$ python -q
>>> import numpy as np
>>> np.set_printoptions(suppress=True, linewidth=200)
>>> K = np.load("out10.npy")
>>> K
array([[1, 2, 3, 1],
       [1, 2, 3, 2],
       [3, 3, 0, 1],
       [1, 0, 1, 0]])
>>> f = np.array([4, 4])
>>> np.convolve(K[0], f)
array([ 4, 12, 20, 16,  4])
>>> np.correlate(K[0], K[1], "full")
array([ 2,  7, 14, 16, 11,  5,  1])
>>> rng = np.random.default_rng(113467)
>>> labels = rng.permutation(4)
>>> labels
array([3, 2, 1, 0])
>>> out = K[labels][:, labels]
>>> print(np.round(np.sort(np.abs(np.linalg.eigvals(out))), 2))
[0.79 0.79 2.96 6.42]
>>> np.diag(out)
array([0, 0, 2, 1])
>>> round(np.linalg.det(out), 2), np.round(np.linalg.det(K[labels]), 2)
(np.float64(-12.0), np.float64(-12.0))
>>> np.trace(out)
np.int64(3)
>>> f = np.array([2, 2, 5, 3])
>>> out = K + np.outer(f, np.eye(4)[1])
>>> np.linalg.matrix_rank(out - K)
np.int64(1)
>>> round(np.linalg.det(out) / np.linalg.det(K), 2), np.round(1 + np.linalg.solve(K, f)[1], 2)
(np.float64(0.08), np.float64(0.08))
>>> out
array([[1., 4., 3., 1.],
       [1., 4., 3., 2.],
       [3., 8., 0., 1.],
       [1., 3., 1., 0.]])
>>> out = np.array([[-1, 1, -1], [3, -2, -3]])
>>> E = out.T @ out
>>> E
array([[10, -7, -8],
       [-7,  5,  5],
       [-8,  5, 10]])
>>> vals, vecs = np.linalg.eigh(E)
>>> x = np.array([2, 1, 5])
>>> np.round(vecs * np.abs(vals) @ vecs.T, 2)
array([[10., -7., -8.],
       [-7.,  5.,  5.],
       [-8.,  5., 10.]])
>>> np.round(np.linalg.eigvalsh(E[1:, 1:]), 2)
array([ 1.91, 13.09])
>>> np.round(vecs * np.maximum(vals, 0) @ vecs.T, 2)
array([[10., -7., -8.],
       [-7.,  5.,  5.],
       [-8.,  5., 10.]])
>>> x @ E @ x
np.int64(157)
>>> round(float(x @ E @ x / (x @ x)), 2), round(float(vals[0]), 2), round(vals[-1], 2)
(5.23, 0.0, np.float64(22.21))
>>> W1 = np.array([[-4, 3, 5], [-9, -1, 2], [6, -7, 4]])
>>> beta = np.array([2, 3, 1])
>>> act = np.maximum(E @ W1 + beta, 0)
>>> (act > 0).astype(int)
array([[0, 1, 1],
       [1, 0, 0],
       [1, 0, 1]])
>>> Z = np.array([[2, 8], [-2, -7], [3, 2]])
>>> print(act @ Z)
[[-177 -662]
 [  30  120]
 [ 131  414]]
>>> W1 @ Z
array([[  1, -43],
       [-10, -61],
       [ 38, 105]])
>>> A = np.loadtxt("data.csv", delimiter=",")
>>> A
array([[ 0.,  0.,  0.,  0.],
       [ 0.,  0., -8.,  0.],
       [ 0.,  0.,  0.,  8.]])
>>> A[:, 0] @ A[:, 2]
np.float64(0.0)
>>> np.round(np.linalg.pinv(A), 2)
array([[ 0.  ,  0.  ,  0.  ],
       [ 0.  ,  0.  ,  0.  ],
       [ 0.  , -0.12,  0.  ],
       [ 0.  ,  0.  ,  0.12]])
>>> np.round(np.linalg.norm(A, axis=0), 2)
array([0., 0., 8., 8.])
>>> np.round(A @ np.linalg.pinv(A) @ A, 2)
array([[ 0.,  0.,  0.,  0.],
       [ 0.,  0., -8.,  0.],
       [ 0.,  0.,  0.,  8.]])
>>> np.allclose(A[:-1].T @ np.linalg.lstsq(A[:-1].T, A[-1])[0], A[-1])
False
>>> np.abs(np.diag(np.linalg.qr(A)[1])) > 1e-9
array([False, False, False])
>>> np.unique(A.round(6), axis=0).shape
(3, 4)
>>> F = np.load("case14.npy")
>>> F
array([[-2,  0,  2],
       [-1,  0,  2],
       [ 2,  0,  2],
       [ 0,  3,  5],
       [-3,  6,  3],
       [-6,  3,  0],
       [-7,  4,  2],
       [-9,  3,  0],
       [-7,  4, -3],
       [-5,  4, -2],
       [-3,  5, -3],
       [-6,  6, -2],
       [-3,  3, -4],
       [ 0,  1, -2],
       [ 0,  3,  0],
       [ 1,  2,  1],
       [-2,  3, -2],
       [-2,  0, -1],
       [-2, -3,  0],
       [ 0, -5,  0],
       [-1, -6,  2]])
>>> f = np.array([3, 0])
>>> np.convolve(F[20], f)
array([ -3, -18,   6,   0])
>>> np.array([np.convolve(row, f, "same") for row in F])
array([[ -6,   0,   6],
       [ -3,   0,   6],
       [  6,   0,   6],
       [  0,   9,  15],
       [ -9,  18,   9],
       [-18,   9,   0],
       [-21,  12,   6],
       [-27,   9,   0],
       [-21,  12,  -9],
       [-15,  12,  -6],
       [ -9,  15,  -9],
       [-18,  18,  -6],
       [ -9,   9, -12],
       [  0,   3,  -6],
       [  0,   9,   0],
       [  3,   6,   3],
       [ -6,   9,  -6],
       [ -6,   0,  -3],
       [ -6,  -9,   0],
       [  0, -15,   0],
       [ -3, -18,   6]])
>>> np.cross(F[20, :3], F[6, :3])
array([-20, -12, -46])
